% python3 -q
>>> import numpy as np
>>> import numpy.linalg as la
>>> np.set_printoptions(precision=4, suppress=True, linewidth=160, floatmode="fixed")
>>> M = np.load("sample3.npy")
>>> M
array([[2, 2],
       [6, 6],
       [2, 2],
       [2, 2]])
>>> left, sv, VT = la.svd(M)
>>> np.argmax(sv[:-1] / (sv[1:] + 1e-6)) + 1
np.int64(1)
>>> sv.round(4) + 0
array([9.7980, 0.0000])
>>> Y = left[:, :1] @ np.diag(sv[:1]) @ VT[:1]
>>> round(float(np.abs(M - Y).max()), 4)
0.0
>>> la.matrix_rank(M, rtol=0.05)
np.int64(1)
>>> Y
array([[2.0000, 2.0000],
       [6.0000, 6.0000],
       [2.0000, 2.0000],
       [2.0000, 2.0000]])
>>> round(float(la.norm(M - Y, 2)), 4), round(sv[1], 4)
(0.0, np.float64(0.0))
>>> la.matrix_rank(Y)
np.int64(1)
>>> np.round(la.norm(M - Y) / la.norm(M), 4)
np.float64(0.0)
>>> rng = np.random.default_rng(191397)
>>> Y = M + rng.integers(-2, 3, (4, 1)) @ rng.integers(-2, 3, (1, 2))
>>> Y
array([[2, 2],
       [5, 8],
       [0, 6],
       [3, 0]])
>>> la.matrix_rank(Y - M, tol=1e-8)
np.int64(1)
>>> round(float(la.norm(M[3] - M[1])), 4)
5.6569
>>> la.norm(M, axis=0)
array([6.9282, 6.9282])
>>> la.norm(M, axis=1)
array([2.8284, 8.4853, 2.8284, 2.8284])
>>> rank = la.matrix_rank(M)
>>> rank
np.int64(1)
>>> ns = la.svd(M)[2][rank:].T
>>> ns[:, 0] / ns[np.abs(ns[:, 0]).round(6).argmax(), 0]
array([ 1.0000, -1.0000])
>>> Y = np.array([[0, 3, 1], [1, 0, 1], [0, 1, 3]])
>>> W0 = Y - Y.T
>>> W0
array([[ 0,  2,  1],
       [-2,  0,  0],
       [-1,  0,  0]])
>>> la.matrix_rank(W0, rtol=0.1)
np.int64(2)
>>> np.argsort(-la.norm(W0, axis=0).round(6), kind="stable")[:3]
array([0, 1, 2])
>>> f, v = W0[2], W0[1]
>>> f @ v
np.int64(2)
>>> f @ f
np.int64(1)
>>> p = (f @ v) / (f @ f) * f
>>> la.matrix_rank(np.outer(f, v))
np.int64(1)
>>> round(la.norm(f + v) ** 2 + la.norm(f - v) ** 2, 4)
np.float64(10.0)
>>> v - p
array([0.0000, 0.0000, 0.0000])
>>> p
array([-2.0000,  0.0000,  0.0000])
